$ python3 -q
>>> import numpy as np
>>> from numpy import linalg as LA
>>> np.set_printoptions(precision=4, suppress=True, linewidth=100, legacy="1.25")
>>> M2 = np.array([[-2, -3], [5, 8]])
>>> F = M2.T @ M2
>>> F
array([[29, 46],
       [46, 73]])
>>> rng = np.random.default_rng(36685)
>>> lab = rng.permutation(2)
>>> lab
array([0, 1])
>>> M2 = F[lab][:, lab]
>>> np.allclose(M2, F)
True
>>> M2
array([[29, 46],
       [46, 73]])
>>> left, sig, Vh = LA.svd(F)
>>> np.argmax(sig[:-1] / (sig[1:] + 1e-6)) + 1
1
>>> sig
array([101.9902,   0.0098])
>>> M2 = left[:, :1] @ np.diag(sig[:1]) @ Vh[:1]
>>> round(LA.norm(F - M2, 2), 4), round(sig[1], 4)
(0.0098, 0.0098)
>>> LA.matrix_rank(F, rtol=0.05)
1
>>> M2
array([[28.993 , 46.0044],
       [46.0044, 72.9972]])
>>> np.round(LA.norm(F - M2) / LA.norm(F), 4)
0.0001
>>> m1 = np.load("block10.npy")
>>> m1
array([[-2, -1,  0],
       [ 1,  2,  3],
       [ 4,  5,  6]])
>>> LA.cond(m1) > 100
True
>>> round(LA.norm(m1, 2) / LA.norm(m1), 4)
0.9816
>>> t3 = np.stack([m1, 2 * m1, m1[::-1]])
>>> LA.matrix_rank(t3)
array([2, 2, 2])
>>> (t3 @ m1.T).shape
(3, 3, 3)
>>> t3.shape
(3, 3, 3)
>>> t3.sum(axis=0)
array([[-2,  2,  6],
       [ 4,  8, 12],
       [10, 14, 18]])
>>> np.einsum("bij,cij->bc", t3, t3)
array([[ 96, 192, -12],
       [192, 384, -24],
       [-12, -24,  96]])
>>> LA.matrix_rank(t3.reshape(3, -1))
2
>>> left, sig, Vh = LA.svd(m1)
>>> V = Vh[:(sig > 1e-8).sum()]
>>> x = m1[2] + -2 * m1[0] + rng.integers(2) * np.eye(3)[0]
>>> x
array([9., 7., 6.])
>>> np.allclose(V.T @ V @ x, x)
False
>>> LA.lstsq(m1[:-1].T, m1[-1])[2]
2
>>> np.unique(m1.round(6), axis=0).shape
(3, 3)
>>> np.round(np.trace(LA.pinv(m1) @ m1), 4)
2.0
>>> np.abs(np.diag(LA.qr(m1)[1])) > 1e-9
array([ True,  True, False])
>>> np.allclose(m1[:-1].T @ LA.lstsq(m1[:-1].T, m1[-1])[0], m1[-1])
True
>>> M2 = m1[0, 0] * m1[1:] - np.outer(m1[1:, 0], m1[0])
>>> M2
array([[  0,  -3,  -6],
       [  0,  -6, -12]])
>>> LA.matrix_rank(M2), LA.matrix_rank(m1)
(1, 2)
>>> arr = np.loadtxt("a.csv", delimiter=",")
>>> arr
array([[ 0.2,  0.8,  1.8],
       [ 1.6, -0.1,  0.3],
       [ 0.5,  1.3,  1.3],
       [-1.7, -1. , -0.2],
       [-0.1,  0.4, -0.7],
       [ 1.2,  0.3,  1.2],
       [ 0.9, -0.1,  0.8],
       [-0.7, -1.3, -0.2],
       [ 0.2, -0.4, -2. ],
       [ 0.2, -1. , -0.7],
       [ 1. ,  0.4,  0.5],
       [-0.8,  0.2,  1.1],
       [ 1. , -0.5,  0. ],
       [-0.9,  1.9, -0.4],
       [ 0.2,  1.2,  1.8],
       [ 0.1,  0.3,  0.5],
       [-0.3,  1.6,  0.1],
       [ 0.5, -0.2,  1.1],
       [-0.8,  0.1,  0.8],
       [ 0.8,  0.1, -0.6],
       [-0.5, -1.2,  2.9],
       [ 0.2,  0.3, -0.2],
       [-0.7, -0.7,  0.1],
       [-5.5,  7.5, -2.5],
       [ 0.1,  0.3,  0.1],
       [ 0.5,  0.4, -0.6],
       [-1.1, -0.5, -0.8],
       [-0.1, -0.5,  1. ],
       [-1.3, -0.2,  0.5]])
>>> Z = arr[[27, 5]].astype(float)
>>> for _ in range(6):
...     lab = LA.norm(arr[:, None] - Z, axis=-1).argmin(axis=1)
...     Z = np.array([arr[lab == j].mean(axis=0) for j in range(2)])
... 
>>> lab
array([1, 1, 1, 0, 0, 1, 1, 0, 0, 0, 1, 1, 1, 0, 1, 1, 0, 1, 1, 1, 1, 1, 0, 0, 1, 0, 0, 1, 0])
>>> Z[1] - Z[0]
array([ 1.3088, -0.3995,  1.4637])
>>> np.abs(Z[1] - Z[0]).argmax()
2
>>> np.bincount(lab)
array([12, 17])
>>> A = np.load("case7.npy")
>>> A
array([[ 0,  1, -2,  6],
       [-1,  0,  2, -3],
       [ 2, -2,  0,  2],
       [-6,  3, -2,  0]])
>>> x = np.array([4, 0, 0, -5])
>>> LA.norm(A @ x) <= LA.norm(A, 2) * LA.norm(x) + 1e-9
True
>>> np.einsum("ij,j->i", A, x)
array([-30,  11,  -2, -24])
>>> np.sign((A @ x).round(6))
array([-1,  1, -1, -1])
>>> (A * x).sum(axis=1)
array([-30,  11,  -2, -24])
>>> A @ (2 * x)
array([-60,  22,  -4, -48])
>>> A @ np.eye(4)[1]
array([ 1.,  0., -2.,  3.])
>>> M2 = A ** -1
Traceback (most recent call last):
  File "<python-input-61>", line 1, in <module>
    M2 = A ** -1
         ~~^^~~~
ValueError: Integers to negative integer powers are not allowed.
>>> M2 = LA.inv(A)
>>> (np.abs(M2) > 1e-9).astype(int)
array([[0, 1, 1, 1],
       [1, 0, 1, 1],
       [1, 1, 0, 1],
       [1, 1, 1, 0]])
>>> np.round(LA.det(A) * LA.det(M2), 4)
1.0
>>> round(LA.cond(A), 4)
7.1093
>>> x = np.array([-1, -5, 0, -2])
>>> target = A @ x
>>> target
array([-17,   7,   4,  -9])
>>> LA.solve(A, 2 * target)
array([ -2., -10.,   0.,  -4.])
>>> np.round(LA.solve(A, A[:, 2]), 4) + 0
array([0., 0., 1., 0.])
>>> LA.solve(A, target + A[:, 0])
array([-0., -5.,  0., -2.])
>>> x = np.array([3, 3, 0, 2])
>>> x @ A @ x
0
>>> Q = LA.solve(np.eye(4) - A, np.eye(4) + A)
>>> round(LA.det(Q), 4)
1.0
>>> W0 = np.load("run1.npy")
>>> W0
array([[0, 0, 0, 0, 1],
       [0, 0, 1, 0, 0],
       [1, 0, 0, 0, 0],
       [0, 0, 0, 1, 0],
       [0, 1, 0, 0, 0]])
>>> round(float(LA.eigvals(W0).sum().real), 4)
1.0
>>> np.round(LA.det(W0.T), 4)
-1.0
>>> np.einsum("ij,ji->", W0, W0)
1
>>> np.einsum("ii->", W0)
1
>>> np.allclose(W0, W0.T)
False
>>> (W0 + W0.T) / 2
array([[0. , 0. , 0.5, 0. , 0.5],
       [0. , 0. , 0.5, 0. , 0.5],
       [0.5, 0.5, 0. , 0. , 0. ],
       [0. , 0. , 0. , 1. , 0. ],
       [0.5, 0.5, 0. , 0. , 0. ]])
>>> x = np.array([-2, 3, 3, -3, -3])
>>> target = W0 @ x
>>> target
array([-3,  3, -2, -3,  3])
>>> LA.solve(W0.T, W0[4])
array([0., 0., 0., 0., 1.])
>>> W0.T @ W0
array([[1, 0, 0, 0, 0],
       [0, 1, 0, 0, 0],
       [0, 0, 1, 0, 0],
       [0, 0, 0, 1, 0],
       [0, 0, 0, 0, 1]])
>>> LA.svd(W0, compute_uv=False)
array([1., 1., 1., 1., 1.])
>>> LA.pinv(W0)
array([[0., 0., 1., 0., 0.],
       [0., 0., 0., 0., 1.],
       [0., 1., 0., 0., 0.],
       [0., 0., 0., 1., 0.],
       [1., 0., 0., 0., 0.]])
>>> LA.norm(W0, axis=0)
array([1., 1., 1., 1., 1.])
>>> X = np.loadtxt("out6.csv", delimiter=",")
>>> X
array([[ 0.    ,  0.8668, -0.9871],
       [ 0.    , -0.8005,  0.9705],
       [ 0.    , -0.1096,  0.207 ],
       [ 0.    ,  0.2165, -0.3969],
       [ 0.    , -0.2165,  0.3969],
       [ 0.    ,  0.5784, -0.8511],
       [ 0.    ,  0.9973, -1.    ],
       [ 0.    ,  0.2165, -0.3969],
       [ 0.    ,  0.2165, -0.3969],
       [ 0.    ,  0.9425, -0.9976],
       [ 0.    ,  0.    ,  0.    ],
       [ 0.    , -0.9289,  0.9963],
       [ 0.    , -0.1096,  0.207 ],
       [ 0.    , -0.3185,  0.5581],
       [ 0.    ,  0.3185, -0.5581],
       [ 0.    , -0.7064,  0.9329],
       [ 0.    , -0.2165,  0.3969],
       [ 0.    , -0.1096,  0.207 ],
       [ 0.    ,  0.8917, -0.9915],
       [ 0.    ,  0.7064, -0.9329],
       [ 0.    , -0.6469,  0.8996],
       [ 0.    ,  0.2165, -0.3969],
       [ 0.    , -0.8367,  0.9805],
       [ 0.    ,  0.5784, -0.8511],
       [ 0.    , -0.5005,  0.7818]])
>>> G = X.T @ X
>>> G
array([[  0.    ,   0.    ,   0.    ],
       [  0.    ,   8.4893, -10.4149],
       [  0.    , -10.4149,  13.155 ]])
>>> LA.matrix_rank(G)
2
>>> np.diag(G)
array([ 0.    ,  8.4893, 13.155 ])
>>> round(float(np.trace(G)), 4), np.round((X ** 2).sum(), 4)
(21.6444, 21.6444)
>>> [round(float(x), 4) for x in LA.svd(G, compute_uv=False)[:3]]
[21.4952, 0.1492, 0.0]
>>> np.round(LA.norm(G, 2) / LA.norm(G), 4)
1.0
>>> np.argsort(-LA.norm(G, axis=0).round(6), kind="stable")[:3]
array([2, 1, 0])
>>> LA.cond(G) > 100
True
>>> f = np.array([2, 2, 1])
>>> E = np.outer(rng.normal(size=12), f) + 0.02 * rng.normal(size=(12, 3))
>>> E
array([[ 1.7641,  1.7845,  0.8984],
       [ 1.2897,  1.3287,  0.6666],
       [-0.6893, -0.7191, -0.3505],
       [-0.5089, -0.5199, -0.2926],
       [-3.239 , -3.2375, -1.6398],
       [ 0.0767,  0.0591,  0.0367],
       [-3.7105, -3.6763, -1.8333],
       [ 2.9354,  2.9396,  1.4467],
       [ 0.308 ,  0.2814,  0.1265],
       [-0.6196, -0.6222, -0.2832],
       [ 4.739 ,  4.7633,  2.3768],
       [-2.3342, -2.3402, -1.1937]])
>>> x = np.array([-9, -9, 3])
>>> E @ np.eye(3)[2]
array([ 0.8984,  0.6666, -0.3505, -0.2926, -1.6398,  0.0367, -1.8333,  1.4467,  0.1265, -0.2832,
        2.3768, -1.1937])
>>> E @ np.ones(3)
array([ 4.447 ,  3.2851, -1.759 , -1.3214, -8.1162,  0.1724, -9.2202,  7.3217,  0.7159, -1.525 ,
       11.8791, -5.8681])
>>> np.sign((E @ x).round(6))
array([-1., -1.,  1.,  1.,  1., -1.,  1., -1., -1.,  1., -1.,  1.])
>>> E @ (2 * x)
array([ -58.4853,  -43.132 ,   23.2482,   16.7627,  106.7378,   -2.2235,  121.9635,  -97.0698,
         -9.8506,   20.6542, -156.7817,   76.9776])
>>> G = np.cov(E, rowvar=False)
>>> LA.eigvalsh(G)[::-1]
array([13.6869,  0.0004,  0.0002])
>>> np.median(E, axis=0)
array([-0.2161, -0.2304, -0.1233])
>>> np.argwhere(np.triu(np.abs(np.corrcoef(E.T)) > 0.8, 1))
array([[0, 1],
       [0, 2],
       [1, 2]])
>>> E.std(axis=0)
array([2.359 , 2.3631, 1.1823])
>>> G.shape
(3, 3)
>>> np.round(np.corrcoef(E[:, 1], E[:, 0])[0, 1], 4)
1.0
>>> left, sig, Vh = LA.svd(E)
>>> np.argmax(sig[:-1] / (sig[1:] + 1e-6)) + 1
1
>>> M2 = left[:, :1] @ np.diag(sig[:1]) @ Vh[:1]
>>> round(float(LA.norm(E - M2, 2)), 4), round(sig[1], 4)
(0.0688, 0.0688)
>>> LA.matrix_rank(E, rtol=0.05)
1
>>> LA.matrix_rank(M2)
1
